% ipython --no-banner

In [1]: import numpy as np

In [2]: np.set_printoptions(precision=2, suppress=True, linewidth=140)

In [3]: rnd = lambda a: np.round(a, 2) + 0

In [4]: other = np.array([[1, 3, 2, 3], [1, 1, 3, 3], [2, 0, 0, 0], [0, 0, 1, 1]])

In [5]: C = np.array([[3]])

In [6]: A = np.block([[other, np.zeros((4, 1))], [np.zeros((1, 4)), C]])

In [7]: A
Out[7]: 
array([[1., 3., 2., 3., 0.],
       [1., 1., 3., 3., 0.],
       [2., 0., 0., 0., 0.],
       [0., 0., 1., 1., 0.],
       [0., 0., 0., 0., 3.]])

In [8]: U, sig, vt = np.linalg.svd(A)

In [9]: np.argmax(sig[:-1] / (sig[1:] + 1e-6)) + 1
Out[9]: np.int64(4)

In [10]: rnd(sig)
Out[10]: array([6.5 , 3.  , 1.97, 1.69, 0.09])

In [11]: other = U[:, :4] @ np.diag(sig[:4]) @ vt[:4]

In [12]: np.linalg.matrix_rank(other)
Out[12]: np.int64(4)

In [13]: rnd(np.abs(A - other).max())
Out[13]: np.float64(0.06)

In [14]: rnd(other)
Out[14]: 
array([[ 1.  ,  3.  ,  2.01,  2.99,  0.  ],
       [ 1.  ,  0.99,  2.98,  3.03,  0.  ],
       [ 2.  ,  0.  ,  0.01, -0.01,  0.  ],
       [ 0.  ,  0.02,  1.05,  0.94,  0.  ],
       [ 0.  ,  0.  ,  0.  ,  0.  ,  3.  ]])

In [15]: rnd(np.linalg.norm(A - other, 2)), rnd(sig[4])
Out[15]: (np.float64(0.09), np.float64(0.09))

In [16]: def softmax(z):
    ...:     e = np.exp(z - z.max(axis=-1, keepdims=True))
    ...:     return e / e.sum(axis=-1, keepdims=True)
    ...: 

In [17]: rnd(softmax(A[2] + -3))
Out[17]: array([0.65, 0.09, 0.09, 0.09, 0.09])

In [18]: att = A @ A.T / np.sqrt(5)

In [19]: rnd(softmax(att)[2] @ A)
Out[19]: array([1.31, 0.76, 1.03, 1.22, 0.23])

In [20]: rnd(softmax(att))
Out[20]: 
array([[0.86, 0.14, 0.  , 0.  , 0.  ],
       [0.39, 0.61, 0.  , 0.  , 0.  ],
       [0.19, 0.19, 0.46, 0.08, 0.08],
       [0.33, 0.51, 0.04, 0.09, 0.04],
       [0.02, 0.02, 0.02, 0.02, 0.93]])

In [21]: other = A / np.linalg.norm(A, axis=1, keepdims=True)

In [22]: G = other @ other.T

In [23]: (G - 2 * np.eye(5)).round(6).argmax(axis=1)
Out[23]: array([1, 3, 1, 1, 0])

In [24]: rnd(G[0])
Out[24]: array([1.  , 0.89, 0.21, 0.74, 0.  ])

In [25]: (np.abs(G) > 0.9).astype(int)
Out[25]: 
array([[1, 0, 0, 0, 0],
       [0, 1, 0, 1, 0],
       [0, 0, 1, 0, 0],
       [0, 1, 0, 1, 0],
       [0, 0, 0, 0, 1]])

In [26]: rnd(G)
Out[26]: 
array([[1.  , 0.89, 0.21, 0.74, 0.  ],
       [0.89, 1.  , 0.22, 0.95, 0.  ],
       [0.21, 0.22, 1.  , 0.  , 0.  ],
       [0.74, 0.95, 0.  , 1.  , 0.  ],
       [0.  , 0.  , 0.  , 0.  , 1.  ]])

In [27]: mat = np.load("a.npy")

In [28]: rnd(mat)
Out[28]: 
array([[0.82, 0.12, 0.35, 0.12],
       [0.12, 0.02, 0.05, 0.02],
       [0.35, 0.05, 0.15, 0.05],
       [0.12, 0.02, 0.05, 0.02]])

In [29]: # symmetric, so the eigenvalues are real

In [30]: rnd(np.linalg.det(mat[::-1]))
Out[30]: np.float64(0.0)

In [31]: rnd(np.poly(mat))
Out[31]: array([ 1., -1.,  0.,  0.,  0.])

In [32]: rnd(np.linalg.det(2 * mat)), rnd(np.linalg.det(mat))
Out[32]: (np.float64(0.0), np.float64(0.0))

In [33]: rnd(np.linalg.eigvals(mat).sum().real)
Out[33]: np.float64(1.0)

In [34]: np.einsum("ij,ji->", mat, mat)
Out[34]: np.float64(1.0)

In [35]: rnd(np.kron(np.eye(2, dtype=int), mat))
Out[35]: 
array([[0.82, 0.12, 0.35, 0.12, 0.  , 0.  , 0.  , 0.  ],
       [0.12, 0.02, 0.05, 0.02, 0.  , 0.  , 0.  , 0.  ],
       [0.35, 0.05, 0.15, 0.05, 0.  , 0.  , 0.  , 0.  ],
       [0.12, 0.02, 0.05, 0.02, 0.  , 0.  , 0.  , 0.  ],
       [0.  , 0.  , 0.  , 0.  , 0.82, 0.12, 0.35, 0.12],
       [0.  , 0.  , 0.  , 0.  , 0.12, 0.02, 0.05, 0.02],
       [0.  , 0.  , 0.  , 0.  , 0.35, 0.05, 0.15, 0.05],
       [0.  , 0.  , 0.  , 0.  , 0.12, 0.02, 0.05, 0.02]])

In [36]: rnd(np.linalg.det(mat.T))
Out[36]: np.float64(0.0)
